% ipython --no-banner

In [1]: import numpy as np

In [2]: np.set_printoptions(suppress=True, linewidth=120)

In [3]: tidy = lambda a: np.round(a, 3) + 0

In [4]: data = 0.9 ** np.abs(np.subtract.outer(np.arange(4), np.arange(4)))

In [5]: print(tidy(data))
[[1.    0.9   0.81  0.729]
 [0.9   1.    0.9   0.81 ]
 [0.81  0.9   1.    0.9  ]
 [0.729 0.81  0.9   1.   ]]

In [6]: r0, v = data[1], data[2]

In [7]: print(r0 @ v)
3.258

In [8]: print(tidy(r0 @ r0))
3.276

In [9]: pr = (r0 @ v) / (r0 @ r0) * r0

In [10]: print(tidy(np.linalg.norm(r0 + v) ** 2 + np.linalg.norm(r0 - v) ** 2))
13.104

In [11]: print(np.linalg.matrix_rank(np.outer(r0, v)))
1

In [12]: print(tidy(v - pr))
[-0.085 -0.094  0.105  0.094]

In [13]: print(tidy((v - pr) @ r0))
0.0

In [14]: left, sv, vt = np.linalg.svd(data)

In [15]: print(tidy(sv))
[3.527 0.31  0.102 0.061]

In [16]: A2 = left[:, :1] @ np.diag(sv[:1]) @ vt[:1]

In [17]: print(tidy(np.abs(data - A2).max()))
0.162

In [18]: print(tidy(A2))
[[0.838 0.881 0.881 0.838]
 [0.881 0.926 0.926 0.881]
 [0.881 0.926 0.926 0.881]
 [0.838 0.881 0.881 0.838]]

In [19]: print(tidy(np.linalg.norm(data - A2) / np.linalg.norm(data)))
0.094

In [20]: r0, v = A2[0], A2[3]

In [21]: print(tidy(r0 @ v))
2.954

In [22]: pr = (r0 @ v) / (r0 @ r0) * r0

In [23]: print(tidy(pr))
[0.838 0.881 0.881 0.838]

In [24]: print(tidy(np.outer(r0, v)))
[[0.702 0.738 0.738 0.702]
 [0.738 0.775 0.775 0.738]
 [0.738 0.775 0.775 0.738]
 [0.702 0.738 0.738 0.702]]

In [25]: print(v - pr)
[0. 0. 0. 0.]

In [26]: Lm = np.linalg.cholesky(data)

In [27]: print(tidy(Lm @ Lm.T))
[[1.    0.9   0.81  0.729]
 [0.9   1.    0.9   0.81 ]
 [0.81  0.9   1.    0.9  ]
 [0.729 0.81  0.9   1.   ]]

In [28]: print(tidy(Lm))
[[1.    0.    0.    0.   ]
 [0.9   0.436 0.    0.   ]
 [0.81  0.392 0.436 0.   ]
 [0.729 0.353 0.392 0.436]]

In [29]: basis = np.array([[1, -1, 0], [-1, 0, 0], [-1, 2, 0]])

In [30]: rng = np.random.default_rng(82)

In [31]: m1 = (rng.random((24, 3)) < 0.25) @ basis

In [32]: print(m1)
[[-1  2  0]
 [ 0  0  0]
 [ 1 -1  0]
 [ 1 -1  0]
 [-2  2  0]
 [-1  2  0]
 [ 0  0  0]
 [ 0  0  0]
 [ 0  0  0]
 [ 0  0  0]
 [ 0  1  0]
 [-1  2  0]
 [ 1 -1  0]
 [ 1 -1  0]
 [ 0  1  0]
 [ 0  0  0]
 [ 1 -1  0]
 [ 0 -1  0]
 [ 0  0  0]
 [ 0  0  0]
 [ 0 -1  0]
 [-1  2  0]
 [-1  2  0]
 [ 1 -1  0]]

In [33]: # looks like rank 2

In [34]: print(np.linalg.matrix_rank(m1, rtol=0.1))
2

In [35]: print(np.linalg.cond(m1) > 100)
True

In [36]: print(tidy(np.linalg.norm(m1, 2) / np.linalg.norm(m1)))
0.976

In [37]: print([round(float(x), 3) for x in np.linalg.svd(m1, compute_uv=False)[:3]])
[6.829, 1.536, 0.0]
